% python3 -q
>>> import numpy as np
>>> np.set_printoptions(precision=1, suppress=True, linewidth=160)
>>> feats = np.array([[7, 4, 0, 0, 0, 0],
...     [3, 5, 0, 0, 0, 0],
...     [5, 7, 0, 0, 0, 0],
...     [0, 0, 7, 4, 0, 0],
...     [0, 0, 3, 5, 0, 0],
...     [0, 0, 5, 7, 0, 0],
...     [0, 0, 0, 0, 7, 4],
...     [0, 0, 0, 0, 3, 5],
...     [0, 0, 0, 0, 5, 7]])
>>> print(feats)
[[7 4 0 0 0 0]
 [3 5 0 0 0 0]
 [5 7 0 0 0 0]
 [0 0 7 4 0 0]
 [0 0 3 5 0 0]
 [0 0 5 7 0 0]
 [0 0 0 0 7 4]
 [0 0 0 0 3 5]
 [0 0 0 0 5 7]]
>>> A2 = np.c_[feats[:, :3] @ np.array([[-2, -2, 1], [-1, 1, 1], [-1, 0, 0]]), np.array([0, -2, 1, -1, -1, 0, -1, -1, -2])]
>>> print(A2)
[[-18 -10  11   0]
 [-11  -1   8  -2]
 [-17  -3  12   1]
 [ -7   0   0  -1]
 [ -3   0   0  -1]
 [ -5   0   0   0]
 [  0   0   0  -1]
 [  0   0   0  -1]
 [  0   0   0  -2]]
>>> print(np.round(np.linalg.norm(A2 - feats @ np.linalg.lstsq(feats, A2)[0], axis=0), 1) + 0)
[0.  0.  0.  2.4]
>>> print(np.round(np.linalg.lstsq(feats, A2[:, 0])[0], 1) + 0)
[-2. -1. -1.  0.  0.  0.]
>>> print(np.linalg.norm(np.linalg.qr(feats)[0].T @ A2, axis=0) ** 2 / ((A2 ** 2).sum(axis=0) + 1e-12))
[1.  1.  1.  0.6]
>>> proj = A2 @ np.linalg.solve(A2.T @ A2, A2.T)
>>> print(np.allclose(proj @ proj, proj))
True
>>> print(np.diag(proj))
[1.  0.6 0.8 0.6 0.1 0.3 0.1 0.1 0.3]
>>> print(np.round(np.linalg.eigvalsh(proj), 1) + 0)
[0. 0. 0. 0. 0. 1. 1. 1. 1.]
>>> print(np.linalg.matrix_rank(np.eye(9) - proj))
5
>>> rng = np.random.default_rng(51)
>>> idx = rng.permutation(6)
>>> A2 = feats[:, idx] * rng.choice([-1, 1], 6)
>>> print(A2)
[[-4 -7  0  0  0  0]
 [-5 -3  0  0  0  0]
 [-7 -5  0  0  0  0]
 [ 0  0 -4  7  0  0]
 [ 0  0 -5  3  0  0]
 [ 0  0 -7  5  0  0]
 [ 0  0  0  0  4  7]
 [ 0  0  0  0  5  3]
 [ 0  0  0  0  7  5]]
>>> left, _, vt = np.linalg.svd(feats.T @ A2)
>>> print(np.round(np.linalg.lstsq(feats, A2)[0], 1) + 0)
[[ 0. -1.  0.  0.  0.  0.]
 [-1.  0.  0.  0.  0.  0.]
 [ 0.  0.  0.  1.  0.  0.]
 [ 0.  0. -1.  0.  0.  0.]
 [ 0.  0.  0.  0.  0.  1.]
 [ 0.  0.  0.  0.  1.  0.]]
>>> F = np.load("mat.npy")
>>> print(F)
[[-1 -3  6 -3]
 [ 0  6 -8 -1]
 [ 5  9 -6 -4]
 [ 8 -1  6  1]]
>>> w1 = np.array([[2, 2, -2, -2, 3],
...     [3, -3, -3, -2, -2],
...     [-3, 1, -1, 0, -1],
...     [3, -1, -3, 2, -2]])
>>> b = np.array([8, 0, -9, 5, 0])
>>> act = np.maximum(F @ w1 + b, 0)
>>> print(act)
[[ 0 16  5  7  3]
 [47  0  0  0  0]
 [51  0  0  0 11]
 [ 6 24  0  0 18]]
>>> cent = np.array([[-2, 2, -1], [1, 1, 0], [2, 1, -2], [1, 0, -1], [0, 2, -2]])
>>> print(w1 @ cent)
[[ -8  10  -2]
 [-17  -4   9]
 [  5  -8   7]
 [-11  -2   5]]
>>> A2 = act + rng.integers(-2, 3, (4, 2)) @ rng.integers(-2, 3, (2, 5))
>>> print(A2)
[[ 2 20  2  6  1]
 [49 -2  3 -1  1]
 [55  2  0 -2 10]
 [10 28 -2 -2 16]]
>>> print(np.abs(A2 - act).sum(axis=1))
[12  9  9 14]
>>> print(A2 - act)
[[ 2  4 -3 -1 -2]
 [ 2 -2  3 -1  1]
 [ 4  2  0 -2 -1]
 [ 4  4 -2 -2 -2]]
>>> print(round(np.linalg.norm(A2, 2), 1))
75.4
>>> print(round(np.linalg.norm(A2, "nuc"), 1))
125.0
>>> print(round(float(np.linalg.norm(A2[3] - A2[1])), 1))
51.7
>>> print(np.linalg.norm(A2, axis=1).argmax())
2
>>> proj = np.triu(np.array([[-8, 8, 0, 1], [2, -4, -4, 0], [-8, 2, -1, -8], [8, 4, 1, -3]]), 1) + np.eye(4)
>>> A2 = proj @ F @ np.linalg.inv(proj)
>>> print(proj @ F - F @ proj)
[[  8.  55. -70.  42.]
 [-20. -36.  48. -48.]
 [-64. -32. -12. -61.]
 [  0. -64.  -4.  40.]]
>>> print(np.round(np.poly(A2), 1) + 0)
[  1.   0.  52. 307. 128.]
>>> print(round(np.linalg.det(A2), 1))
128.0
>>> print(np.linalg.matrix_rank(A2))
4
>>> left, sig, vt = np.linalg.svd(F, full_matrices=False)
>>> print(np.round(left.T @ F @ vt.T, 1) + 0)
[[16.9  0.   0.   0. ]
 [ 0.  10.3  0.   0. ]
 [ 0.   0.   4.9  0. ]
 [ 0.   0.   0.   0.1]]
>>> print(left.shape, sig.shape, vt.shape)
(4, 4) (4,) (4, 4)
>>> print(np.cumsum(sig ** 2) / np.sum(sig ** 2))
[0.7 0.9 1.  1. ]
>>> print(sig)
[16.9 10.3  4.9  0.1]
>>> print(np.allclose(left * sig @ vt, F))
True
>>> print(np.round(np.sqrt((sig ** 2).sum()), 1), np.round(np.linalg.norm(F), 1))
20.4 20.4
>>> print(np.abs(vt[0]))
[0.1 0.6 0.7 0.1]
>>> print(np.abs(left[:, 0]).round(6).argmax())
2
